$ python -q
>>> import numpy as np
>>> np.set_printoptions(precision=3, suppress=True, linewidth=120, floatmode="fixed")
>>> tidy = lambda a: np.round(a, 3) + 0
>>> f = np.array([1, 1, -1, -3, 0, 0, -2, 3]) + 0.5
>>> W0 = np.outer(f, f) / (f @ f)
>>> print(tidy(W0))
[[ 0.087  0.087 -0.029 -0.144  0.029  0.029 -0.087  0.202]
 [ 0.087  0.087 -0.029 -0.144  0.029  0.029 -0.087  0.202]
 [-0.029 -0.029  0.010  0.048 -0.010 -0.010  0.029 -0.067]
 [-0.144 -0.144  0.048  0.240 -0.048 -0.048  0.144 -0.337]
 [ 0.029  0.029 -0.010 -0.048  0.010  0.010 -0.029  0.067]
 [ 0.029  0.029 -0.010 -0.048  0.010  0.010 -0.029  0.067]
 [-0.087 -0.087  0.029  0.144 -0.029 -0.029  0.087 -0.202]
 [ 0.202  0.202 -0.067 -0.337  0.067  0.067 -0.202  0.471]]
>>> print(np.trace(W0))
1.0
>>> print(tidy(np.linalg.matrix_power(W0, 4)))
[[ 0.087  0.087 -0.029 -0.144  0.029  0.029 -0.087  0.202]
 [ 0.087  0.087 -0.029 -0.144  0.029  0.029 -0.087  0.202]
 [-0.029 -0.029  0.010  0.048 -0.010 -0.010  0.029 -0.067]
 [-0.144 -0.144  0.048  0.240 -0.048 -0.048  0.144 -0.337]
 [ 0.029  0.029 -0.010 -0.048  0.010  0.010 -0.029  0.067]
 [ 0.029  0.029 -0.010 -0.048  0.010  0.010 -0.029  0.067]
 [-0.087 -0.087  0.029  0.144 -0.029 -0.029  0.087 -0.202]
 [ 0.202  0.202 -0.067 -0.337  0.067  0.067 -0.202  0.471]]
>>> print(tidy(W0 @ W0))
[[ 0.087  0.087 -0.029 -0.144  0.029  0.029 -0.087  0.202]
 [ 0.087  0.087 -0.029 -0.144  0.029  0.029 -0.087  0.202]
 [-0.029 -0.029  0.010  0.048 -0.010 -0.010  0.029 -0.067]
 [-0.144 -0.144  0.048  0.240 -0.048 -0.048  0.144 -0.337]
 [ 0.029  0.029 -0.010 -0.048  0.010  0.010 -0.029  0.067]
 [ 0.029  0.029 -0.010 -0.048  0.010  0.010 -0.029  0.067]
 [-0.087 -0.087  0.029  0.144 -0.029 -0.029  0.087 -0.202]
 [ 0.202  0.202 -0.067 -0.337  0.067  0.067 -0.202  0.471]]
>>> print(np.allclose(W0, W0.T))
True
>>> print(np.allclose(W0 @ W0.T, W0.T @ W0))
True
>>> E = np.load("block6.npy")
>>> print(E)
[[ 4  5  6  7  8  9]
 [10 11 12 13 14 15]
 [16 17 18 19 20 21]
 [22 23 24 25 26 27]
 [28 29 30 31 32 33]
 [34 35 36 37 38 39]
 [40 41 42 43 44 45]]
>>> vec = np.array([3, 0, -2, 0, -3, -2, 3, 3])
>>> h1 = np.maximum(W0 @ vec, 0)
>>> print(tidy(np.maximum(W0 @ vec, 0) - np.maximum(-W0 @ vec, 0)))
[ 0.519  0.519 -0.173 -0.865  0.173  0.173 -0.519  1.212]
>>> print(tidy(W0 * (h1 > 1e-9)[:, None]))
[[ 0.087  0.087 -0.029 -0.144  0.029  0.029 -0.087  0.202]
 [ 0.087  0.087 -0.029 -0.144  0.029  0.029 -0.087  0.202]
 [ 0.000  0.000  0.000  0.000  0.000  0.000  0.000  0.000]
 [ 0.000  0.000  0.000  0.000  0.000  0.000  0.000  0.000]
 [ 0.029  0.029 -0.010 -0.048  0.010  0.010 -0.029  0.067]
 [ 0.029  0.029 -0.010 -0.048  0.010  0.010 -0.029  0.067]
 [ 0.000  0.000  0.000  0.000  0.000  0.000  0.000  0.000]
 [ 0.202  0.202 -0.067 -0.337  0.067  0.067 -0.202  0.471]]
>>> print(tidy(W0.T @ h1))
[ 0.344  0.344 -0.115 -0.574  0.115  0.115 -0.344  0.804]
>>> print(np.flatnonzero(h1 > 1e-9))
[0 1 4 5 7]
